$ python -q
>>> import numpy as np
>>> from numpy import linalg as LA
>>> np.set_printoptions(suppress=True, linewidth=160)
>>> def rnd(a):
...     return np.round(a, 3) + 0
... 
>>> m1 = np.load("run6.npy")
>>> m1
array([[1. , 0. ],
       [0.5, 0.5]])
>>> # row-stochastic, so 1 is an eigenvalue
>>> np.einsum("ij,ji->", m1, m1)
np.float64(1.25)
>>> rnd(LA.eigvals(m1).sum().real)
np.float64(1.5)
>>> rnd(LA.eigvals(m1))
array([0.5, 1. ])
>>> np.einsum("ii->", m1)
np.float64(1.5)
>>> rnd(LA.matrix_power(m1, 100))
array([[1., 0.],
       [1., 0.]])
>>> rnd(LA.matrix_power(m1, 2))
array([[1.  , 0.  ],
       [0.75, 0.25]])
>>> m1 @ np.ones(2)
array([1., 1.])
>>> m1.sum(axis=1)
array([1., 1.])
>>> p = np.eye(2)[1]
>>> for _ in range(3):
...     p = p @ m1
...     print(p.round(3))
... 
[0.5 0.5]
[0.75 0.25]
[0.875 0.125]
>>> evals, vecs = LA.eig(m1)
>>> np.prod(evals)
np.float64(0.5)
>>> m1 @ vecs[:, 0] - evals[0] * vecs[:, 0]
array([0., 0.])
>>> rnd(np.sort(LA.eigvals(m1.T)))
array([0.5, 1. ])
>>> rng = np.random.default_rng(11736)
>>> z = rng.permutation(2)
>>> A2 = m1[:, z] * rng.choice([-1, 1], 2)
>>> A2
array([[-1. , -0. ],
       [-0.5, -0.5]])
>>> left, _, Vt = LA.svd(m1.T @ A2)
>>> rnd(LA.lstsq(m1, A2)[0])
array([[-1.,  0.],
       [ 0., -1.]])
>>> rnd(left @ Vt)
array([[-1.,  0.],
       [ 0., -1.]])
>>> A2 = np.array([[0, -1], [-4, -1]])
>>> C = np.kron(A2, m1)
>>> C
array([[ 0. ,  0. , -1. , -0. ],
       [ 0. ,  0. , -0.5, -0.5],
       [-4. , -0. , -1. , -0. ],
       [-2. , -2. , -0.5, -0.5]])
>>> LA.matrix_rank(C)
np.int64(4)
>>> F = np.array([[1, -2, 4, -8], [1, -1, 1, -1], [1, 0, 0, 0], [1, 1, 1, 1]])
>>> F
array([[ 1, -2,  4, -8],
       [ 1, -1,  1, -1],
       [ 1,  0,  0,  0],
       [ 1,  1,  1,  1]])
>>> # row 0 is much longer than the rest
>>> q = F.astype(float).copy()
>>> for j in range(4):
...     q[:, j] -= q[:, :j] @ (q[:, :j].T @ q[:, j])
...     q[:, j] /= LA.norm(q[:, j])
... 
>>> rnd(q.T @ q)
array([[1., 0., 0., 0.],
       [0., 1., 0., 0.],
       [0., 0., 1., 0.],
       [0., 0., 0., 1.]])
>>> rnd(q)
array([[ 0.5  , -0.671,  0.5  , -0.224],
       [ 0.5  , -0.224, -0.5  ,  0.671],
       [ 0.5  ,  0.224, -0.5  , -0.671],
       [ 0.5  ,  0.671,  0.5  ,  0.224]])
>>> z = rng.permutation(4)
>>> A2 = F[:, z] * rng.choice([-1, 1], 4)
>>> A2
array([[ 4,  1,  2,  8],
       [ 1,  1,  1,  1],
       [ 0,  1,  0,  0],
       [ 1,  1, -1, -1]])
>>> left, _, Vt = LA.svd(F.T @ A2)
>>> z
array([2, 0, 1, 3])
>>> A2 = np.array([[-4, 1], [1, 2]])
>>> mat = np.kron(np.eye(2, dtype=int), A2)
>>> mat
array([[-4,  1,  0,  0],
       [ 1,  2,  0,  0],
       [ 0,  0, -4,  1],
       [ 0,  0,  1,  2]])
>>> # symmetric
>>> mat - mat[0]
array([[ 0,  0,  0,  0],
       [ 5,  1,  0,  0],
       [ 4, -1, -4,  1],
       [ 4, -1,  1,  2]])
>>> mat[4]
Traceback (most recent call last):
  File "<python-input-49>", line 1, in <module>
    mat[4]
    ~~~^^^
IndexError: index 4 is out of bounds for axis 0 with size 4
>>> mat.mean(axis=0)
array([-0.75,  0.75, -0.75,  0.75])
>>> np.abs(mat).max()
np.int64(4)
>>> mat[:, 4]
Traceback (most recent call last):
  File "<python-input-52>", line 1, in <module>
    mat[:, 4]
    ~~~^^^^^^
IndexError: index 4 is out of bounds for axis 1 with size 4
>>> np.count_nonzero(mat)
np.int64(8)
>>> LA.matrix_rank(mat)
np.int64(4)
>>> z = rng.permutation(4)
>>> z
array([3, 1, 2, 0])
>>> A2 = mat[z][:, z]
>>> A2
array([[ 2,  0,  1,  0],
       [ 0,  2,  0,  1],
       [ 1,  0, -4,  0],
       [ 0,  1,  0, -4]])
>>> rnd(np.sort(np.abs(LA.eigvals(A2))))
array([2.162, 2.162, 4.162, 4.162])
>>> np.allclose(A2, mat)
False
>>> arr = np.load("sample8.npy")
>>> arr
array([[0, 1, 0, 1],
       [0, 2, 0, 2],
       [0, 4, 0, 3],
       [0, 8, 0, 6]])
>>> # columns 0 and 2 are equal
>>> A2 = arr / np.sqrt((arr ** 2).mean(axis=1, keepdims=True))
>>> LA.matrix_rank(A2) == LA.matrix_rank(arr)
np.True_
>>> rnd(LA.norm(A2, axis=1))
array([2., 2., 2., 2.])
>>> rnd(A2[1])
array([0.   , 1.414, 0.   , 1.414])
>>> z = rng.permutation(4)
>>> z
array([0, 2, 3, 1])
>>> A2 = arr[z][:, z]
>>> np.trace(A2)
np.int64(8)
>>> rnd(np.sort(np.abs(LA.eigvals(A2))))
array([0.   , 0.   , 0.472, 8.472])
>>> A2
array([[0, 0, 1, 1],
       [0, 0, 3, 4],
       [0, 0, 6, 8],
       [0, 0, 2, 2]])
>>> rnd(LA.det(A2)), rnd(LA.det(arr[z]))
(np.float64(0.0), np.float64(0.0))
>>> np.diag(A2)
array([0, 0, 6, 2])
>>> cov = arr.T @ arr
>>> np.trace(cov), (arr ** 2).sum()
(np.int64(135), np.int64(135))
>>> cov
array([[ 0,  0,  0,  0],
       [ 0, 85,  0, 65],
       [ 0,  0,  0,  0],
       [ 0, 65,  0, 50]])
>>> np.allclose(cov, cov.T)
True
>>> LA.matrix_rank(cov)
np.int64(2)
>>> np.diag(cov)
array([ 0, 85,  0, 50])
>>> feats = np.load("arr.npy")
>>> feats
array([[ 1,  1,  5,  4],
       [ 5,  0,  3,  0],
       [ 2,  3,  0,  0],
       [-9,  1, -1,  4]])
>>> u, v = feats[2], feats[3]
>>> u @ u
np.int64(13)
>>> u @ v
np.int64(-15)
>>> p = (u @ v) / (u @ u) * u
>>> rnd(LA.norm(u + v) ** 2 + LA.norm(u - v) ** 2)
np.float64(224.0)
>>> np.outer(u, v)
array([[-18,   2,  -2,   8],
       [-27,   3,  -3,  12],
       [  0,   0,   0,   0],
       [  0,   0,   0,   0]])
>>> rnd(p)
array([-2.308, -3.462,  0.   ,  0.   ])
>>> rnd(v - p)
array([-6.692,  4.462, -1.   ,  4.   ])
>>> left, sigma, Vt = LA.svd(feats)
>>> vecs = Vt[:(sigma > 1e-8).sum()]
>>> x0 = feats[3] + 4 * feats[2] + rng.integers(2) * np.eye(4)[3]
>>> x0
array([-1., 13., -1.,  5.])
>>> rnd(LA.norm(x0 - vecs.T @ vecs @ x0))
np.float64(0.697)
>>> W1 = np.array([[3, -2], [-8, -6], [3, 9], [-3, 8]])
>>> coef = np.array([1, 1])
>>> hid = np.maximum(feats @ W1 + coef, 0)
>>> (hid > 0).astype(int)
array([[0, 1],
       [1, 1],
       [0, 0],
       [0, 1]])
>>> C = np.array([[3, 2], [2, 0]])
>>> hid @ C
array([[140,   0],
       [111,  50],
       [  0,   0],
       [ 72,   0]])
>>> W1 @ C
array([[  5,   6],
       [-36, -16],
       [ 27,   6],
       [  7,  -6]])
>>> (hid @ C).round(6).argmax(axis=1)
array([0, 0, 0, 0])
